$ python3 -q
>>> import numpy as np
>>> from numpy import linalg as LA
>>> np.set_printoptions(precision=2, suppress=True, linewidth=120, floatmode="fixed")
>>> tidy = lambda a: np.round(a, 2) + 0
>>> J = np.array([[9.0, 14.0, -14.0], [15.0, 7.0, -13.0], [15.0, 12.0, -18.0]])
>>> B = J[0, 0] * J[1:] - np.outer(J[1:, 0], J[0])
>>> B
array([[   0.00, -147.00,   93.00],
       [   0.00, -102.00,   48.00]])
>>> LA.matrix_rank(B), LA.matrix_rank(J)
(np.int64(2), np.int64(3))
>>> tidy(LA.svd(J, compute_uv=False))
array([39.56,  6.57,  1.04])
>>> np.count_nonzero(J)
np.int64(9)
>>> tidy(LA.norm(J))
np.float64(40.11)
>>> J[:, 3]
Traceback (most recent call last):
  File "<python-input-11>", line 1, in <module>
    J[:, 3]
    ~^^^^^^
IndexError: index 3 is out of bounds for axis 1 with size 3
>>> LA.matrix_rank(J)
np.int64(3)
>>> J.sum(axis=0)
array([ 39.00,  33.00, -45.00])
>>> LA.rank(J)
Traceback (most recent call last):
  File "<python-input-14>", line 1, in <module>
    LA.rank(J)
    ^^^^^^^
AttributeError: module 'numpy.linalg' has no attribute 'rank'
>>> B = LA.inv(J)
>>> tidy(J @ B)
array([[1.00, 0.00, 0.00],
       [0.00, 1.00, 0.00],
       [0.00, 0.00, 1.00]])
>>> tidy(LA.det(J) * B)
array([[  30.00,   84.00,  -84.00],
       [  75.00,   48.00,  -93.00],
       [  75.00,  102.00, -147.00]])
>>> tidy(LA.inv(B))
array([[  9.00,  14.00, -14.00],
       [ 15.00,   7.00, -13.00],
       [ 15.00,  12.00, -18.00]])
>>> (np.abs(B) > 1e-9).astype(int)
array([[1, 1, 1],
       [1, 1, 1],
       [1, 1, 1]])
>>> A = np.diag(3 * np.array([0, -1, 1, 2])) + np.array([[0, -1, 2, -3], [-2, 0, 3, -1], [-2, -2, -2, -1], [2, -2, 0, 3]])
>>> A
array([[ 0, -1,  2, -3],
       [-2, -3,  3, -1],
       [-2, -2,  1, -1],
       [ 2, -2,  0,  9]])
>>> U, sv, vt = LA.svd(A, full_matrices=False)
>>> tidy(vt @ vt.T)
array([[1.00, 0.00, 0.00, 0.00],
       [0.00, 1.00, 0.00, 0.00],
       [0.00, 0.00, 1.00, 0.00],
       [0.00, 0.00, 0.00, 1.00]])
>>> tidy(np.sqrt((sv ** 2).sum())), tidy(LA.norm(A))
(np.float64(11.66), np.float64(11.66))
>>> np.abs(U[:, 0]).round(6).argmax()
np.int64(3)
>>> tidy(sv)
array([9.99, 5.72, 1.83, 0.40])
>>> (sv > 1e-8).sum()
np.int64(4)
>>> f = np.array([-1, -3, -3])
>>> np.array([np.convolve(row, f, "same") for row in A])
array([[  1,   1,   0,   3],
       [  9,  12,   1,  -6],
       [  8,  11,   4,   0],
       [ -4,   0,  -3, -27]])
>>> np.convolve(A[1], f)
array([ 2,  9, 12,  1, -6,  3])
>>> np.cross(A[1, :3], A[0, :3])
array([-3,  4,  2])
>>> np.polyval(f, A[1])
array([ -1,  -3, -21,  -1])
>>> q = A.astype(float).copy()
>>> for j in range(4):
...     q[:, j] -= q[:, :j] @ (q[:, :j].T @ q[:, j])
...     q[:, j] /= LA.norm(q[:, j])
... 
>>> tidy(q.T @ q)
array([[1.00, 0.00, 0.00, 0.00],
       [0.00, 1.00, 0.00, 0.00],
       [0.00, 0.00, 1.00, 0.00],
       [0.00, 0.00, 0.00, 1.00]])
